$ ipython --no-banner

In [1]: import numpy as np

In [2]: from numpy import linalg as LA

In [3]: np.set_printoptions(precision=2, suppress=True, linewidth=200)

In [4]: feats = np.loadtxt("dump.csv", delimiter=",")

In [5]: print(feats)
[[ 5.  5.  5.  5.  5.]
 [ 5. 10. 10. 10. 10.]
 [ 5. 10. 15. 15. 15.]
 [ 5. 10. 15. 20. 20.]
 [ 5. 10. 15. 20. 25.]]

In [6]: out = feats / np.sqrt((feats ** 2).mean(axis=1, keepdims=True))

In [7]: print(LA.matrix_rank(feats - feats.mean(axis=1, keepdims=True)))
4

In [8]: ev, evecs = LA.eigh(feats)

In [9]: x0 = np.array([5, 0, 6, 0, 8])

In [10]: print(x0 @ feats @ x0 / (x0 @ x0), round(ev[0], 2), np.round(ev[-1], 2))
35.24 1.36 61.72

In [11]: print(evecs * np.abs(ev) @ evecs.T)
[[ 5.  5.  5.  5.  5.]
 [ 5. 10. 10. 10. 10.]
 [ 5. 10. 15. 15. 15.]
 [ 5. 10. 15. 20. 20.]
 [ 5. 10. 15. 20. 25.]]

In [12]: print((np.sign(evecs[:, -1].round(6)) == np.sign(evecs[0, -1].round(6))).astype(int))
[1 1 1 1 1]

In [13]: x0 = np.array([0, 1, -2, -3, 1])

In [14]: print(np.einsum("ij,j->i", feats, x0))
[-15. -30. -50. -60. -55.]

In [15]: print(LA.norm(feats @ x0) <= LA.norm(feats, 2) * LA.norm(x0) + 1e-9)
True

In [16]: X = np.array([[-1, 0, 1, 2, -1, 0, 2, 0, 1, 2],
    ...:     [2, 2, 2, 0, 2, 1, -2, -2, 0, -2],
    ...:     [-1, -2, -2, -1, -1, 2, 1, 0, -1, 0],
    ...:     [0, -2, 1, 0, -1, 2, 0, 2, -2, 1],
    ...:     [-2, 0, 1, -2, -1, -2, -2, 0, 1, 1],
    ...:     [0, 1, 1, -2, 1, 2, 2, 2, 2, 2],
    ...:     [1, 2, 2, -2, -1, 1, -1, 2, 2, 0],
    ...:     [2, 0, 1, -2, 0, 2, 2, 2, 0, -2],
    ...:     [1, -2, 2, 1, 2, -1, 1, 0, -1, -1],
    ...:     [2, -2, -1, 0, 0, -2, 1, 1, 0, -1],
    ...:     [2, 0, -1, 1, -2, 0, -2, 2, 0, 0],
    ...:     [0, -1, -2, -2, 2, 2, -2, 0, -2, 1],
    ...:     [1, 2, -2, 2, 0, 2, -2, -1, -2, 0]])

In [17]: X[-1] = X[0] + -3 * X[1]

In [18]: print(X)
[[-1  0  1  2 -1  0  2  0  1  2]
 [ 2  2  2  0  2  1 -2 -2  0 -2]
 [-1 -2 -2 -1 -1  2  1  0 -1  0]
 [ 0 -2  1  0 -1  2  0  2 -2  1]
 [-2  0  1 -2 -1 -2 -2  0  1  1]
 [ 0  1  1 -2  1  2  2  2  2  2]
 [ 1  2  2 -2 -1  1 -1  2  2  0]
 [ 2  0  1 -2  0  2  2  2  0 -2]
 [ 1 -2  2  1  2 -1  1  0 -1 -1]
 [ 2 -2 -1  0  0 -2  1  1  0 -1]
 [ 2  0 -1  1 -2  0 -2  2  0  0]
 [ 0 -1 -2 -2  2  2 -2  0 -2  1]
 [-7 -6 -5  2 -7 -3  8  6  1  8]]

In [19]: # row 12 dominates

In [20]: Q, evecs = LA.qr(X[:, :8])[0], LA.qr(X[:, 8:])[0]

In [21]: sigma = LA.svd(Q.T @ evecs, compute_uv=False)

In [22]: print((sigma > 0.9).sum())
2

In [23]: print(np.degrees(np.arccos(sigma.clip(0, 1))))
[ 7.29 18.5 ]

In [24]: hat = X @ LA.solve(X.T @ X, X.T)

In [25]: print(np.allclose(hat @ hat, hat))
True

In [26]: print(np.round(LA.eigvalsh(hat), 2) + 0)
[0. 0. 0. 1. 1. 1. 1. 1. 1. 1. 1. 1. 1.]

In [27]: W0 = np.load("case6.npy")

In [28]: print(W0)
[[ 3. -1.  0.  0. -1.  1.]
 [-1.  3.  0.  0.  1. -1.]
 [ 0.  0.  2.  0.  0.  0.]
 [ 0.  0.  0.  2.  0.  0.]
 [-1.  1.  0.  0.  3. -1.]
 [ 1. -1.  0.  0. -1.  3.]]

In [29]: ev, evecs = LA.eigh(W0)

In [30]: print(np.round(evecs @ np.diag(ev) @ evecs.T, 2) + 0)
[[ 3. -1.  0.  0. -1.  1.]
 [-1.  3.  0.  0.  1. -1.]
 [ 0.  0.  2.  0.  0.  0.]
 [ 0.  0.  0.  2.  0.  0.]
 [-1.  1.  0.  0.  3. -1.]
 [ 1. -1.  0.  0. -1.  3.]]

In [31]: print(np.round(LA.eigvalsh(W0 + -2 * np.eye(6)), 2) + 0)
[0. 0. 0. 0. 0. 4.]

In [32]: print(ev)
[2. 2. 2. 2. 2. 6.]

In [33]: print(np.unique(ev.round(6) + 0, return_counts=True)[1])
[5 1]

In [34]: x0 = np.ones(6)

In [35]: for _ in range(5):
    ...:     x0 = W0 @ x0
    ...:     x0 /= LA.norm(x0)
    ...:     print(round(x0 @ W0 @ x0, 2))
    ...: 
2.0
2.0
2.0
2.0
2.0

In [36]: print(x0)
[0.41 0.41 0.41 0.41 0.41 0.41]

In [37]: print(round(float(LA.eigvalsh(W0)[-1]), 2))
6.0

In [38]: ev, evecs = LA.eigh(W0)

In [39]: x0 = np.array([0, 2, -2, 0, -2, 0])

In [40]: print(x0 @ W0 @ x0 / (x0 @ x0), np.round(ev[0], 2), np.round(ev[-1], 2))
2.0 2.0 6.0

In [41]: Q, Rm = LA.qr(W0)

In [42]: print(round(abs(Rm[0, 0]), 2), round(float(LA.norm(W0[:, 0])), 2))
3.46 3.46

In [43]: print(np.trace(Q @ Q.T))
6.0

In [44]: F = np.load("w.npy")

In [45]: print(F)
[[ 0  0 20  0 12  7 18 19  0  6]
 [11  0  0  3  0  0  0  3  4  6]
 [ 0  8 11  0 17 15 15 10  6  8]
 [13  9  0  0 13 14  9  8 29 13]
 [24  9  0  9  6  6  0  0 39  9]
 [15  0  0  1  0  0  0  5  6  8]
 [16  9  0 18  7  2  0  0 17  0]
 [ 2 15 11  0 27 28 21 13 19 12]
 [15  4  0 22  0  0  0  0  6  0]
 [ 3 14 11  6 23 21 15  1 12  5]
 [16  0  0  0  0  0  1 10 26 14]
 [ 0  2 17  0 15 13 21 26  0 12]
 [15 10  0 10 11  9  3  0 24  5]
 [16  2  0 13  0  0  0  0 14  1]
 [ 0  8 17 14 15  7  9  0  0  0]
 [10 14  5 10 19 17  9  0 20  4]
 [12  0  0  0  0  0  0 10  6 10]
 [18  0  0 15  0  0  0  0  0  0]]

In [46]: out = np.c_[F[:, :3] @ np.array([[-4, -3, 1], [3, 0, -2], [-2, 0, -1]]), np.array([0, 2, 1, 0, 2, 2, 2, 0, 2, 0, 3, 0, 1, 1, 2, 2, 0, 2])]

In [47]: print(out)
[[-40   0 -20   0]
 [-44 -33  11   2]
 [  2   0 -27   1]
 [-25 -39  -5   0]
 [-69 -72   6   2]
 [-60 -45  15   2]
 [-37 -48  -2   2]
 [ 15  -6 -39   0]
 [-48 -45   7   2]
 [  8  -9 -36   0]
 [-64 -48  16   3]
 [-28   0 -21   0]
 [-30 -45  -5   1]
 [-58 -48  12   1]
 [-10   0 -33   2]
 [ -8 -30 -23   2]
 [-48 -36  12   0]
 [-72 -54  18   2]]

In [48]: print(LA.matrix_rank(out))
4

In [49]: print(np.round(LA.lstsq(F, out[:, 0])[0], 2) + 0)
[-4.  3. -2.  0.  0.  0.  0.  0.  0.  0.]

In [50]: print(LA.matrix_rank(np.c_[F, out]))
11
